>>> import numpy as np
>>> import numpy.linalg as la
>>> np.set_printoptions(suppress=True, linewidth=140)
>>> W0 = np.load("a.npy")
>>> W0
array([[-45,   3,  -5, -55],
       [ 25,  44,  41,  40],
       [  0, -19, -16,  -5],
       [-20, -36, -31,  -5]])
>>> # looks like rank 3
>>> Y = np.array([[4, -2, 2], [-3, -3, -5]])
>>> C = np.kron(Y, W0)
>>> la.matrix_rank(C)
np.int64(6)
>>> la.lstsq(W0[:-1].T, W0[-1])[2]
np.int32(3)
>>> np.round(W0 @ la.pinv(W0) @ W0, 1) + 0
array([[-45.,   3.,  -5., -55.],
       [ 25.,  44.,  41.,  40.],
       [  0., -19., -16.,  -5.],
       [-20., -36., -31.,  -5.]])
>>> np.allclose(W0[:-1].T @ la.lstsq(W0[:-1].T, W0[-1])[0], W0[-1])
True
>>> Uu, sv, Vh = la.svd(W0)
>>> evecs = Vh[:(sv > 1e-8).sum()]
>>> rng = np.random.default_rng(6451)
>>> x = W0[1] + 3 * W0[3] + rng.integers(2) * np.eye(4)[3]
>>> x
array([-35., -64., -52.,  25.])
>>> np.round(evecs.T @ evecs, 1) + 0
array([[1. , 0. , 0. , 0. ],
       [0. , 0.6, 0.5, 0. ],
       [0. , 0.5, 0.4, 0.1],
       [0. , 0. , 0.1, 1. ]])
>>> np.round(np.diag(evecs.T @ evecs), 1)
array([1. , 0.6, 0.4, 1. ])
>>> round(la.norm(x - evecs.T @ evecs @ x), 1)
np.float64(0.0)
>>> cov = W0.T @ W0
>>> cov
array([[3050, 1685, 1870, 3575],
       [1685, 3602, 3209, 1870],
       [1870, 3209, 2923, 2150],
       [3575, 1870, 2150, 4675]])
>>> np.diag(cov)
array([3050, 3602, 2923, 4675])
>>> (W0 @ W0.T).shape
(4, 4)
>>> np.round(la.svd(W0, compute_uv=False) ** 2, 1) + 0
array([10828.2,  3233.9,   187.9,     0. ])
>>> np.trace(cov), (W0 ** 2).sum()
(np.int64(14250), np.int64(14250))
>>> ang = np.radians(36)
>>> R = np.eye(4)
>>> R[3, 3] = R[1, 1] = np.cos(ang)
>>> R[3, 1], R[1, 3] = -np.sin(ang), np.sin(ang)
>>> R.round(1)
array([[ 1. ,  0. ,  0. ,  0. ],
       [ 0. ,  0.8,  0. ,  0.6],
       [ 0. ,  0. ,  1. ,  0. ],
       [ 0. , -0.6,  0. ,  0.8]])
>>> Y = W0 @ R.T
>>> np.round(la.svd(W0, compute_uv=False), 1) + 0, np.round(la.svd(Y, compute_uv=False), 1) + 0
(array([104.1,  56.9,  13.7,   0. ]), array([104.1,  56.9,  13.7,   0. ]))
>>> np.round(np.abs(Y - W0).max(axis=0), 1)
array([ 0. , 32.9,  0. , 33.5])
